% python3 -q
>>> import numpy as np
>>> from numpy import linalg as LA
>>> np.set_printoptions(precision=3, suppress=True, linewidth=140)
>>> data = np.load("block9.npy")
>>> data
array([[-0.208,  2.948,  1.019,  4.22 ,  0.099,  2.709],
       [ 0.067,  3.785,  1.998,  5.58 ,  0.566,  3.189],
       [ 0.454,  1.136,  0.986,  1.861, -0.018,  1.403],
       [ 0.739,  5.175,  2.23 ,  7.708,  0.085,  4.798],
       [ 0.016, -1.919, -0.657, -1.682,  0.39 , -1.299],
       [-0.268,  0.688,  0.745,  1.063, -0.147,  1.018],
       [ 0.147, -0.516, -0.445, -1.377,  0.26 , -1.18 ],
       [-0.365, -1.74 , -1.281, -2.577,  0.223, -1.512],
       [-0.303, -1.035, -0.44 , -1.7  ,  0.091, -0.951],
       [-0.002, -0.425, -0.087, -0.666,  0.078, -0.562],
       [-0.037,  0.988,  1.174,  1.942, -0.12 ,  1.024],
       [-0.094, -2.087, -0.869, -2.691, -0.192, -2.103],
       [-0.061,  3.764,  2.527,  5.034,  0.118,  3.453],
       [ 0.369,  1.192,  0.938,  1.169, -0.351,  0.888]])
>>> Xc = data - data.mean(axis=0)
>>> left, sig, Vt = LA.svd(Xc, full_matrices=False)
>>> np.abs(Vt[0]).argmax()
np.int64(3)
>>> sig ** 2 / (sig ** 2).sum()
array([0.984, 0.006, 0.003, 0.003, 0.002, 0.001])
>>> x = np.array([2, 1, 0, 0, 1, 0])
>>> y = data @ x
>>> c, lr = np.zeros(6), 1 / LA.norm(data, 2) ** 2
>>> for i in range(6):
...     c -= lr * data.T @ (data @ c - y)
...     if i % 1 == 0: print(i, round(LA.norm(data @ c - y), 3))
... 
0 2.09
1 2.084
2 2.078
3 2.072
4 2.066
5 2.061
>>> c
array([0.048, 0.284, 0.132, 0.396, 0.013, 0.242])
>>> r0 = np.array([-2, 0])
>>> np.convolve(data[11], r0)
array([0.188, 4.174, 1.738, 5.382, 0.384, 4.206, 0.   ])
>>> np.correlate(data[11], data[13], "full")
array([-0.083, -1.82 , -0.149, -4.612, -2.311, -8.283, -3.816, -6.167, -3.194, -2.578, -0.776])
>>> np.cross(data[11, :3], data[13, :3])
array([-0.922, -0.232,  0.658])
>>> E = np.load("x.npy")
>>> E
array([[ 0,  0,  2,  1,  2,  2,  2],
       [ 0,  0,  1, -2,  2, -2,  1],
       [ 0,  0,  0,  1,  2,  0, -1],
       [ 0,  0,  0,  0,  2,  2,  1],
       [ 0,  0,  0,  0,  0,  0, -1],
       [ 0,  0,  0,  0,  0,  0,  0],
       [ 0,  0,  0,  0,  0,  0,  0]])
>>> # rank 5
>>> left, sig, Vt = LA.svd(E)
>>> vecs = Vt[:(sig > 1e-8).sum()]
>>> rng = np.random.default_rng(20834)
>>> x = E[0] + 4 * E[5] + rng.integers(2) * np.eye(7)[5]
>>> x
array([0., 0., 2., 1., 2., 2., 2.])
>>> np.allclose(vecs.T @ vecs @ x, x)
True
>>> LA.matrix_rank(np.vstack([E, x]))
np.int64(5)
>>> r = LA.matrix_rank(E)
>>> r
np.int64(5)
>>> ns = LA.svd(E)[2][r:].T
>>> [int(LA.matrix_rank(E[:i])) for i in range(1, len(E) + 1)]
[1, 2, 3, 4, 5, 5, 5]
>>> [int(LA.matrix_rank(np.delete(E, i, axis=0))) for i in range(7)]
[4, 4, 4, 4, 4, 5, 5]
>>> np.abs(np.diag(LA.qr(E)[1])) > 1e-9
array([False, False, False, False, False, False, False])
>>> np.allclose(E[:-1].T @ LA.lstsq(E[:-1].T, E[-1])[0], E[-1])
True
>>> round(np.trace(LA.pinv(E) @ E), 3)
np.float64(5.0)
>>> LA.lstsq(E[:-1].T, E[-1])[2]
np.int32(5)
>>> np.round(E @ LA.pinv(E) @ E, 3) + 0
array([[ 0.,  0.,  2.,  1.,  2.,  2.,  2.],
       [ 0.,  0.,  1., -2.,  2., -2.,  1.],
       [ 0.,  0.,  0.,  1.,  2.,  0., -1.],
       [ 0.,  0.,  0.,  0.,  2.,  2.,  1.],
       [ 0.,  0.,  0.,  0.,  0.,  0., -1.],
       [ 0.,  0.,  0.,  0.,  0.,  0.,  0.],
       [ 0.,  0.,  0.,  0.,  0.,  0.,  0.]])
>>> E.sum(axis=1)
array([ 9,  0,  2,  5, -1,  0,  0])
>>> round(float(LA.norm(E)), 3)
6.856
>>> E.sum(axis=0)
array([0, 0, 3, 0, 8, 2, 2])
>>> x = np.array([1, 2, 2, 1, 1, 2, 1])
>>> h = np.maximum(E @ x, 0)
>>> np.maximum(E @ x, 0) - np.maximum(-E @ x, 0)
array([13, -1,  2,  7, -1,  0,  0])
>>> E * (h > 1e-9)[:, None]
array([[ 0,  0,  2,  1,  2,  2,  2],
       [ 0,  0,  0,  0,  0,  0,  0],
       [ 0,  0,  0,  1,  2,  0, -1],
       [ 0,  0,  0,  0,  2,  2,  1],
       [ 0,  0,  0,  0,  0,  0,  0],
       [ 0,  0,  0,  0,  0,  0,  0],
       [ 0,  0,  0,  0,  0,  0,  0]])
>>> np.maximum(E @ (3 * x), 0)
array([39,  0,  6, 21,  0,  0,  0])
>>> np.flatnonzero(h > 1e-9)
array([0, 2, 3])
>>> X = np.loadtxt("a.csv", delimiter=",")
>>> X
array([[-2.037,  0.859,  0.968,  0.1  , -0.509],
       [ 0.859, -1.679,  0.413, -0.001, -0.672],
       [ 0.968,  0.413, -1.664,  0.174, -0.335],
       [ 0.1  , -0.001,  0.174, -2.975, -0.017],
       [-0.509, -0.672, -0.335, -0.017, -2.645]])
>>> gram = X.T @ X
>>> (X @ X.T).shape
(5, 5)
>>> np.diag(gram)
array([6.092, 4.177, 4.019, 8.89 , 7.821])
>>> LA.matrix_rank(gram)
np.int64(4)
>>> np.round(LA.svd(X, compute_uv=False) ** 2, 3) + 0
array([9., 9., 9., 4., 0.])
>>> np.round(LA.eigvalsh(gram)[::-1], 3) + 0
array([9., 9., 9., 4., 0.])
>>> np.allclose(gram, gram.T)
True
>>> np.all(LA.eigvalsh(X) > 0)
np.False_
>>> M = np.load("out19.npy")
>>> M
array([[-4,  0,  3,  5,  2, -2],
       [ 0,  6,  6, -3,  1, -5],
       [ 3,  6, -4,  3, -4,  5],
       [ 5, -3,  3, -4, -3, -1],
       [ 2,  1, -4, -3, -6,  2],
       [-2, -5,  5, -1,  2,  4]])
>>> # symmetric
>>> x = np.array([0, 2, -1, 0, -3, -1])
>>> y = M @ x
>>> y
array([ -7,   8,  23,   1,  22, -25])
>>> np.round(LA.solve(M, M[:, 0]), 3) + 0
array([1., 0., 0., 0., 0., 0.])
>>> np.round(LA.solve(M.T, M[0]), 3) + 0
array([1., 0., 0., 0., 0., 0.])
>>> q, r_ = LA.qr(M)
>>> np.abs(np.diag(r_))
array([ 7.616, 10.155,  9.743,  5.649,  3.946,  6.217])
>>> np.allclose(r_.T @ r_, M.T @ M)
True
>>> round(abs(r_[0, 0]), 3), round(float(LA.norm(M[:, 0])), 3)
(np.float64(7.616), 7.616)
>>> np.round(q.T @ q, 3) + 0
array([[1., 0., 0., 0., 0., 0.],
       [0., 1., 0., 0., 0., 0.],
       [0., 0., 1., 0., 0., 0.],
       [0., 0., 0., 1., 0., 0.],
       [0., 0., 0., 0., 1., 0.],
       [0., 0., 0., 0., 0., 1.]])
>>> other = np.array([[2, 3], [3, 3], [2, 1], [1, 3], [2, 0], [2, 0]])
>>> np.einsum("ik,kj->ji", M, other)
array([[  3,  19,  21,  -5, -12,   2],
       [  6,  15,  32,  -3,  -4, -19]])
>>> other.T @ M.T
array([[  3,  19,  21,  -5, -12,   2],
       [  6,  15,  32,  -3,  -4, -19]])
>>> LA.matrix_rank(M @ other)
np.int64(2)
>>> np.vstack([M, other.T]).shape
(8, 6)
>>> F = np.loadtxt("mat.csv", delimiter=",")
>>> F
array([[ 1.   ,  0.   ,  0.   ,  0.   ,  0.   ,  0.   ,  0.   ,  0.   ],
       [ 0.   ,  1.   ,  0.   ,  0.   ,  0.   ,  0.   ,  0.   ,  0.   ],
       [ 0.   ,  0.   ,  1.   ,  0.   ,  0.   ,  0.   ,  0.   ,  0.   ],
       [ 0.   ,  0.   ,  0.   ,  1.   ,  0.   ,  0.   ,  0.   ,  0.   ],
       [ 0.   ,  0.   ,  0.   ,  0.   , -0.839,  0.545,  0.   ,  0.   ],
       [ 0.   ,  0.   ,  0.   ,  0.   , -0.545, -0.839,  0.   ,  0.   ],
       [ 0.   ,  0.   ,  0.   ,  0.   ,  0.   ,  0.   ,  1.   ,  0.   ],
       [ 0.   ,  0.   ,  0.   ,  0.   ,  0.   ,  0.   ,  0.   ,  1.   ]])
>>> r0 = np.array([5, 3, 6, 8, 1, 5, 7, 7])
>>> other = F + np.outer(r0, np.eye(8)[1])
>>> LA.matrix_rank(other - F)
np.int64(1)
>>> LA.matrix_rank(LA.inv(other) - LA.inv(F), tol=1e-8)
np.int64(1)
>>> Xc = data - data.mean(axis=0)
>>> vecs = LA.svd(Xc)[2][:1]
>>> other = Xc - Xc @ vecs.T @ vecs
>>> np.round(LA.norm(other) / LA.norm(Xc), 3)
np.float64(0.125)
>>> other.std(axis=0)
array([0.26 , 0.21 , 0.325, 0.174, 0.23 , 0.17 ])
>>> LA.norm(other, axis=1).round(6).argmax()
np.int64(13)
>>> np.round(np.diag(vecs.T @ vecs), 3) + 0
array([0.001, 0.242, 0.061, 0.491, 0.   , 0.206])
>>> np.cov(Xc @ vecs.T, rowvar=False)
array(22.253)
>>> K = np.load("case11.npy")
>>> K
array([[-2.,  2.,  0.,  0.],
       [ 2.,  2.,  2.,  0.],
       [ 0.,  2.,  2.,  2.],
       [ 0.,  0.,  2.,  1.]])
>>> # equal to its transpose
>>> th = np.radians(120)
>>> r_ = np.eye(4)
>>> r_[1, 1] = r_[2, 2] = np.cos(th)
>>> r_[1, 2], r_[2, 1] = -np.sin(th), np.sin(th)
>>> r_
array([[ 1.   ,  0.   ,  0.   ,  0.   ],
       [ 0.   , -0.5  , -0.866,  0.   ],
       [ 0.   ,  0.866, -0.5  ,  0.   ],
       [ 0.   ,  0.   ,  0.   ,  1.   ]])
>>> other = K @ r_.T
>>> np.abs(other - K).max(axis=0)
array([0.   , 4.732, 3.   , 0.   ])
>>> x = np.array([1, 2, 3, 3])
>>> y = K @ x
>>> y
array([ 2., 12., 16.,  9.])
>>> LA.solve(K, -3 * y)
array([-3., -6., -9., -9.])
>>> LA.solve(K, y)
array([1., 2., 3., 3.])
>>> LA.solve(K, y + K[:, 3])
array([1., 2., 3., 4.])
>>> q = K.astype(float).copy()
>>> for j in range(4):
...     q[:, j] -= q[:, :j] @ (q[:, :j].T @ q[:, j])
...     q[:, j] /= LA.norm(q[:, j])
... 
>>> np.round(q.T @ K, 3) + 0
array([[2.828, 0.   , 1.414, 0.   ],
       [0.   , 3.464, 2.309, 1.155],
       [0.   , 0.   , 2.16 , 1.543],
       [0.   , 0.   , 0.   , 1.134]])
>>> q
array([[-0.707,  0.577, -0.154, -0.378],
       [ 0.707,  0.577, -0.154, -0.378],
       [ 0.   ,  0.577,  0.309,  0.756],
       [ 0.   ,  0.   ,  0.926, -0.378]])
>>> mat = np.load("arr.npy")
>>> mat
array([[0.225, 0.225, 0.045, 0.225, 0.045, 0.135, 0.225],
       [0.225, 0.225, 0.045, 0.225, 0.045, 0.135, 0.225],
       [0.045, 0.045, 0.009, 0.045, 0.009, 0.027, 0.045],
       [0.225, 0.225, 0.045, 0.225, 0.045, 0.135, 0.225],
       [0.045, 0.045, 0.009, 0.045, 0.009, 0.027, 0.045],
       [0.135, 0.135, 0.027, 0.135, 0.027, 0.081, 0.135],
       [0.225, 0.225, 0.045, 0.225, 0.045, 0.135, 0.225]])
>>> def softmax(z):
...     e = np.exp(z - z.max(axis=-1, keepdims=True))
...     return e / e.sum(axis=-1, keepdims=True)
... 
>>> softmax(mat).sum(axis=1)
array([1., 1., 1., 1., 1., 1., 1.])
>>> softmax(10 * mat[6])
array([0.211, 0.211, 0.035, 0.211, 0.035, 0.086, 0.211])
>>> att = mat @ mat.T / np.sqrt(7)
>>> softmax(att)
array([[0.146, 0.146, 0.137, 0.146, 0.137, 0.141, 0.146],
       [0.146, 0.146, 0.137, 0.146, 0.137, 0.141, 0.146],
       [0.144, 0.144, 0.142, 0.144, 0.142, 0.143, 0.144],
       [0.146, 0.146, 0.137, 0.146, 0.137, 0.141, 0.146],
       [0.144, 0.144, 0.142, 0.144, 0.142, 0.143, 0.144],
       [0.145, 0.145, 0.139, 0.145, 0.139, 0.142, 0.145],
       [0.146, 0.146, 0.137, 0.146, 0.137, 0.141, 0.146]])
>>> softmax(att).round(6).argmax(axis=1)
array([0, 0, 0, 0, 0, 0, 0])
>>> softmax(att)[6] @ mat
array([0.163, 0.163, 0.033, 0.163, 0.033, 0.098, 0.163])
>>> softmax(att + np.triu(np.full(att.shape, -np.inf), 1))
array([[1.   , 0.   , 0.   , 0.   , 0.   , 0.   , 0.   ],
       [0.5  , 0.5  , 0.   , 0.   , 0.   , 0.   , 0.   ],
       [0.335, 0.335, 0.33 , 0.   , 0.   , 0.   , 0.   ],
       [0.254, 0.254, 0.237, 0.254, 0.   , 0.   , 0.   ],
       [0.201, 0.201, 0.198, 0.201, 0.198, 0.   , 0.   ],
       [0.17 , 0.17 , 0.163, 0.17 , 0.163, 0.166, 0.   ],
       [0.146, 0.146, 0.137, 0.146, 0.137, 0.141, 0.146]])
